$ python3 -q
>>> import numpy as np
>>> np.set_printoptions(precision=2, suppress=True, linewidth=160)
>>> J = np.load("run8.npy")
>>> J
array([[-12.82, -12.21, -20.84,  -8.7 ],
       [  4.43,   0.46,   2.17,   1.09],
       [  8.45,   5.53,  12.59,   2.96],
       [-11.39,  -5.64,  -5.75,  -8.96],
       [ -9.11,  -8.75, -14.13,  -6.74],
       [ -4.55,  -2.01,   0.05,  -4.81],
       [  5.86,  -0.75,  -1.32,   2.33],
       [  2.69,  -1.91,  -2.75,   0.31],
       [ 14.53,   6.45,  12.24,   7.09],
       [-14.61, -10.2 , -15.29, -10.36],
       [ 16.55,   0.18,  -3.58,   9.74],
       [  9.63,   8.5 ,  19.2 ,   3.22],
       [ 11.14,   1.72,   2.37,   5.61],
       [-17.68, -10.05, -13.64, -12.57]])
>>> np.round(np.trace(np.linalg.pinv(J) @ J), 2)
np.float64(3.0)
>>> try:
...     np.linalg.inv(J)
... except np.linalg.LinAlgError as e:
...     print("failed:", e)
... 
failed: Last 2 dimensions of the array must be square
>>> np.abs(np.diag(np.linalg.qr(J)[1])) > 1e-9
array([ True,  True,  True, False])
>>> B = np.array([[2, 2, 1, -2], [-2, -1, 1, -1], [2, 3, 3, 3], [1, 3, -1, 3]])
>>> A = B - B.T
>>> print(A)
[[ 0  4 -1 -3]
 [-4  0 -2 -4]
 [ 1  2  0  4]
 [ 3  4 -4  0]]
>>> # antisymmetric, zero diagonal
>>> np.trace(A)
np.int64(0)
>>> A.inv()
Traceback (most recent call last):
  File "<python-input-12>", line 1, in <module>
    A.inv()
    ^^^^^
AttributeError: 'numpy.ndarray' object has no attribute 'inv'
>>> np.linalg.determinant(A)
Traceback (most recent call last):
  File "<python-input-13>", line 1, in <module>
    np.linalg.determinant(A)
    ^^^^^^^^^^^^^^^^^^^^^
AttributeError: module 'numpy.linalg' has no attribute 'determinant'
>>> np.sort(np.abs(np.linalg.eigvals(A)))
array([2.4, 2.4, 7.5, 7.5])
>>> rng = np.random.default_rng(73215)
>>> lab = rng.permutation(4)
>>> lab
array([3, 1, 2, 0])
>>> B = A[lab][:, lab]
>>> np.diag(B)
array([0, 0, 0, 0])
>>> print(round(np.linalg.det(B), 2), round(float(np.linalg.det(A[lab])), 2))
324.0 -324.0
>>> np.trace(B)
np.int64(0)
>>> B
array([[ 0,  4, -4,  3],
       [-4,  0, -2, -4],
       [ 4,  2,  0,  1],
       [-3,  4, -1,  0]])
>>> print(np.allclose(B, A))
False
>>> u = np.array([2, 0, 3])
>>> np.polyval(u, A[2])
array([ 5, 11,  3, 35])
>>> print(np.array([np.convolve(row, u, "same") for row in A]))
[[  8  -2   6  -3]
 [  0 -16  -8  -6]
 [  4   3  14   0]
 [  8   1  12 -12]]
>>> ang = np.radians(36)
>>> R = np.eye(4)
>>> R[1, 1] = R[0, 0] = np.cos(ang)
>>> R[1, 0], R[0, 1] = -np.sin(ang), np.sin(ang)
>>> R
array([[ 0.81,  0.59,  0.  ,  0.  ],
       [-0.59,  0.81,  0.  ,  0.  ],
       [ 0.  ,  0.  ,  1.  ,  0.  ],
       [ 0.  ,  0.  ,  0.  ,  1.  ]])
>>> B = A @ R.T
>>> np.abs(B - A).max(axis=0)
array([2.35, 2.53, 0.  , 0.  ])
>>> np.allclose(A @ A.T, B @ B.T)
True
>>> np.linalg.svd(A, compute_uv=False), np.linalg.svd(B, compute_uv=False)
(array([7.5, 7.5, 2.4, 2.4]), array([7.5, 7.5, 2.4, 2.4]))
>>> K = np.array([[0.0, -0.1, -1.2, -1.4, 2.3, -1.3, 0.9],
...     [-0.2, -1.7, 0.1, -1.2, -0.9, -1.4, -0.5],
...     [-0.2, -0.2, -0.8, 1.0, -1.7, -0.8, -0.3],
...     [-0.5, -0.4, -0.8, -0.6, 1.9, -1.4, 0.0],
...     [-1.0, 1.0, 0.3, 0.1, 1.2, -0.3, -1.1],
...     [0.0, 0.8, 1.4, -0.9, -0.2, 0.9, 0.2],
...     [-2.6, -0.1, -0.1, 0.5, -0.1, 0.5, -0.5]])
>>> K
array([[ 0. , -0.1, -1.2, -1.4,  2.3, -1.3,  0.9],
       [-0.2, -1.7,  0.1, -1.2, -0.9, -1.4, -0.5],
       [-0.2, -0.2, -0.8,  1. , -1.7, -0.8, -0.3],
       [-0.5, -0.4, -0.8, -0.6,  1.9, -1.4,  0. ],
       [-1. ,  1. ,  0.3,  0.1,  1.2, -0.3, -1.1],
       [ 0. ,  0.8,  1.4, -0.9, -0.2,  0.9,  0.2],
       [-2.6, -0.1, -0.1,  0.5, -0.1,  0.5, -0.5]])
>>> x0 = np.array([9, 4, 2, 8, -2, 6, 5])
>>> y = K @ x0
>>> beta, lr = np.zeros(7), 1 / np.linalg.norm(K, 2) ** 2
>>> for i in range(50):
...     beta -= lr * K.T @ (K @ beta - y)
...     if i % 10 == 0: print(i, round(np.linalg.norm(K @ beta - y), 2))
... 
0 20.32
10 1.39
20 0.85
30 0.7
40 0.61
>>> print(beta)
[ 9.27  4.41  0.35  6.73 -2.37  7.08  3.71]
>>> print(round(np.linalg.cond(K), 2))
23.67
>>> F = np.array([[-1.65, 0.94, -0.19], [0.94, 0.55, -0.51], [-0.19, -0.51, -1.9]])
>>> evals, V = np.linalg.eigh(F)
>>> x0 = np.array([0, 0, 1])
>>> np.linalg.eigvalsh(F[1:, 1:])
array([-2.  ,  0.65])
>>> print(x0 @ F @ x0)
-1.9
>>> V * np.maximum(evals, 0) @ V.T
array([[ 0.12,  0.31, -0.06],
       [ 0.31,  0.85, -0.17],
       [-0.06, -0.17,  0.03]])
>>> V * np.abs(evals) @ V.T
array([[ 1.88, -0.31,  0.06],
       [-0.31,  1.15,  0.17],
       [ 0.06,  0.17,  1.97]])
>>> np.allclose(F @ F.T, F.T @ F)
True
>>> np.allclose(F, F.T)
True
>>> (F - F.T) / 2
array([[0., 0., 0.],
       [0., 0., 0.],
       [0., 0., 0.]])
>>> evals, V = np.linalg.eigh(F)
>>> V @ np.diag(evals) @ V.T
array([[-1.65,  0.94, -0.19],
       [ 0.94,  0.55, -0.51],
       [-0.19, -0.51, -1.9 ]])
>>> np.linalg.eigvalsh(F @ F)
array([1.  , 3.99, 4.01])
>>> np.abs(V[:, -1]).round(6).argmax()
np.int64(1)
>>> np.linalg.svd(F, compute_uv=False)
array([2., 2., 1.])
>>> evals, V = np.linalg.eig(F)
>>> evals
array([ 1., -2., -2.])
>>> np.round(F @ V[:, 0] - evals[0] * V[:, 0], 2) + 0
array([0., 0., 0.])
>>> lab = rng.permutation(3)
>>> B = F[:, lab] * rng.choice([-1, 1], 3)
>>> B
array([[ 1.65,  0.94, -0.19],
       [-0.94,  0.55, -0.51],
       [ 0.19, -0.51, -1.9 ]])
>>> U, _, Vh = np.linalg.svd(F.T @ B)
>>> np.round(np.linalg.lstsq(F, B)[0], 2) + 0
array([[-1.,  0.,  0.],
       [ 0.,  1.,  0.],
       [ 0.,  0.,  1.]])
>>> np.round(U @ Vh, 2) + 0
array([[-1.,  0.,  0.],
       [ 0.,  1.,  0.],
       [ 0.,  0.,  1.]])
>>> M = np.array([[-4.0, -2.0, 0.0, 0.0, 0.0],
...     [-2.0, 9.0, -2.0, 0.0, 0.0],
...     [0.0, -2.0, 1.0, -2.0, 0.0],
...     [0.0, 0.0, -2.0, 9.0, -2.0],
...     [0.0, 0.0, 0.0, -2.0, 8.0]])
>>> # symmetric
>>> hat = np.triu(np.array([[1, 3, 3, 1, 3],
...     [0, 2, -2, -3, 1],
...     [-1, -2, 0, 3, -1],
...     [1, -1, -2, -2, 0],
...     [2, -1, 3, -1, -1]]), 1) + np.eye(5)
>>> B = hat @ M @ np.linalg.inv(hat)
>>> round(np.linalg.det(B), 2)
np.float64(-352.0)
>>> B
array([[ -10.,   49.,  123., -215.,  126.],
       [  -2.,   19.,   46., -104.,   47.],
       [   0.,   -2.,   -9.,   48.,  -21.],
       [   0.,    0.,   -2.,   15.,   -4.],
       [   0.,    0.,    0.,   -2.,    8.]])
>>> np.poly(B)
array([    1.,   -23.,   127.,   331., -3060.,   352.])
>>> np.linalg.matrix_rank(B)
np.int64(5)
>>> x0 = np.array([0, -1, -1, -3, -2])
>>> a = np.maximum(B @ x0, 0)
>>> print(B.T @ a)
[ -2516.  13736.  34221. -63427.  35037.]
>>> np.flatnonzero(a > 1e-9)
array([0, 1])
>>> print(np.tanh(B @ x0))
[ 1.  1. -1. -1. -1.]
>>> print(B * (a > 1e-9)[:, None])
[[ -10.   49.  123. -215.  126.]
 [  -2.   19.   46. -104.   47.]
 [   0.   -0.   -0.    0.   -0.]
 [   0.    0.   -0.    0.   -0.]
 [   0.    0.    0.   -0.    0.]]
>>> np.maximum(B @ (3 * x0), 0)
array([663., 459.,   0.,   0.,   0.])
>>> print(a)
[221. 153.   0.   0.   0.]
>>> np.maximum(B @ x0, 0) - np.maximum(-B @ x0, 0)
array([221., 153., -91., -35., -10.])
>>> evals, V = np.linalg.eig(M)
>>> evals
array([-4.32,  0.12,  9.66, 10.91,  6.63])
>>> np.round(np.prod(evals), 2)
np.float64(-352.0)
>>> np.sort(np.linalg.eigvals(np.linalg.inv(M)))
array([-0.23,  0.09,  0.1 ,  0.15,  8.58])
>>> np.sort(np.linalg.eigvals(M @ M))
array([  0.01,  18.66,  44.02,  93.29, 119.03])
>>> basis = np.array([[1, 3, 3, 1, 1, 0, 3],
...     [0, 0, 1, 2, 3, 3, 2],
...     [0, 0, 3, 3, 2, 3, 3],
...     [3, 0, 2, 1, 1, 0, 3]])
>>> data = rng.normal(size=(19, 4)) @ basis + np.array([0, 2, 0, 1, 2, 1, -1])
>>> print(data)
[[  3.18   8.2   12.8   10.09  10.19   8.44  12.97]
 [ -0.71  -2.64 -11.61  -8.99  -7.06  -8.91 -13.52]
 [  1.33   6.29   6.55   6.62   9.37   7.12   7.41]
 [  2.36  -4.13  -7.09  -3.95  -2.28  -3.85  -7.1 ]
 [ -1.68  -1.58  -4.13  -0.84  -0.11   0.26  -5.55]
 [  0.96   1.48  -5.21  -4.64  -2.37  -5.25  -6.23]
 [ -5.86   3.29  -3.62  -2.84  -3.55  -2.64  -8.17]
 [ -4.88  -2.2   -9.29  -5.01  -3.99  -3.13 -12.13]
 [  0.47   4.08   4.23   4.14   4.67   3.74   3.38]
 [ -0.85   2.07  -0.92   2.92   7.53   5.79   0.39]
 [ -0.66  -0.08  -2.3    0.04   1.07   0.69  -3.33]
 [ -1.57   5.57   4.6    5.52   7.41   6.63   4.06]
 [  1.13   1.96   1.12   0.08  -1.3   -1.97  -1.19]
 [  2.16   2.35  -0.63  -0.4    1.58  -1.05  -0.8 ]
 [  0.84   0.03  -2.21  -1.15  -0.76  -1.76  -3.47]
 [  4.22   3.19   5.11   3.7    3.79   1.69   5.04]
 [ -1.47  -1.69  -8.83  -5.8   -3.83  -5.   -10.42]
 [ -0.9    0.79  -1.41   1.13   2.84   2.27  -2.01]
 [  6.16   4.53   9.09   7.68   9.07   6.11  10.91]]
>>> # null space of dimension 2
>>> B = data / np.sqrt((data ** 2).mean(axis=1, keepdims=True))
>>> print(np.linalg.matrix_rank(data - data.mean(axis=1, keepdims=True)))
5
>>> B[16]
array([-0.24, -0.28, -1.43, -0.94, -0.62, -0.81, -1.69])
>>> blk = np.stack([data, -3 * data, data[::-1]])
>>> print(np.linalg.norm(blk, axis=(1, 2)))
[ 60.45 181.35  60.45]
>>> np.linalg.matrix_rank(blk.reshape(3, -1))
np.int64(2)
>>> X = np.array([[-5, 0, 0, 0], [0, 9, 0, 0], [0, 0, 3, 0], [0, 0, 0, -5]])
>>> # equal to its transpose
>>> Q, V = np.linalg.qr(X[:, :1])[0], np.linalg.qr(X[:, 1:])[0]
>>> s = np.linalg.svd(Q.T @ V, compute_uv=False)
>>> print(np.degrees(np.arccos(s.clip(0, 1))))
[90.]
>>> (s > 0.9).sum()
np.int64(0)
>>> Q = X.astype(float).copy()
>>> for j in range(4):
...     Q[:, j] -= Q[:, :j] @ (Q[:, :j].T @ Q[:, j])
...     Q[:, j] /= np.linalg.norm(Q[:, j])
... 
>>> Q
array([[-1.,  0.,  0.,  0.],
       [ 0.,  1.,  0.,  0.],
       [ 0.,  0.,  1.,  0.],
       [ 0.,  0.,  0., -1.]])
>>> Q.T @ X
array([[5., 0., 0., 0.],
       [0., 9., 0., 0.],
       [0., 0., 3., 0.],
       [0., 0., 0., 5.]])
>>> Q.T @ Q
array([[1., 0., 0., 0.],
       [0., 1., 0., 0.],
       [0., 0., 1., 0.],
       [0., 0., 0., 1.]])
>>> u = np.array([3, 2, -2, -2, 3]) + 0.5
>>> W0 = np.outer(u, u) / (u @ u)
>>> print(W0)
[[ 0.35  0.25 -0.15 -0.15  0.35]
 [ 0.25  0.18 -0.11 -0.11  0.25]
 [-0.15 -0.11  0.06  0.06 -0.15]
 [-0.15 -0.11  0.06  0.06 -0.15]
 [ 0.35  0.25 -0.15 -0.15  0.35]]
>>> # symmetric, so the eigenvalues are real
>>> hat = np.triu(np.array([[0, 0, -2, 2, 0],
...     [-1, -2, 2, 0, 2],
...     [-2, 1, 0, -2, -1],
...     [-2, 0, -2, 2, 2],
...     [1, 0, 0, 2, 2]]), 1) + np.eye(5)
>>> B = hat @ W0 @ np.linalg.inv(hat)
>>> B
array([[ 0.35,  0.25,  0.05, -0.74,  1.39],
       [ 0.65,  0.46,  0.09, -1.38,  2.58],
       [-0.2 , -0.14, -0.03,  0.43, -0.79],
       [ 0.55,  0.39,  0.08, -1.17,  2.18],
       [ 0.35,  0.25,  0.05, -0.74,  1.39]])
>>> np.round(hat @ W0 - W0 @ hat, 2) + 0
array([[ 0.  ,  0.  ,  0.2 , -0.99, -0.35],
       [ 0.4 ,  0.28, -0.03, -0.88,  0.15],
       [-0.05, -0.04, -0.06,  0.45,  0.1 ],
       [ 0.7 ,  0.5 , -0.38,  0.13,  0.84],
       [ 0.  ,  0.  ,  0.2 , -0.99, -0.35]])
>>> np.linalg.matrix_rank(B)
np.int64(1)
>>> round(np.linalg.det(B), 2)
np.float64(-0.0)
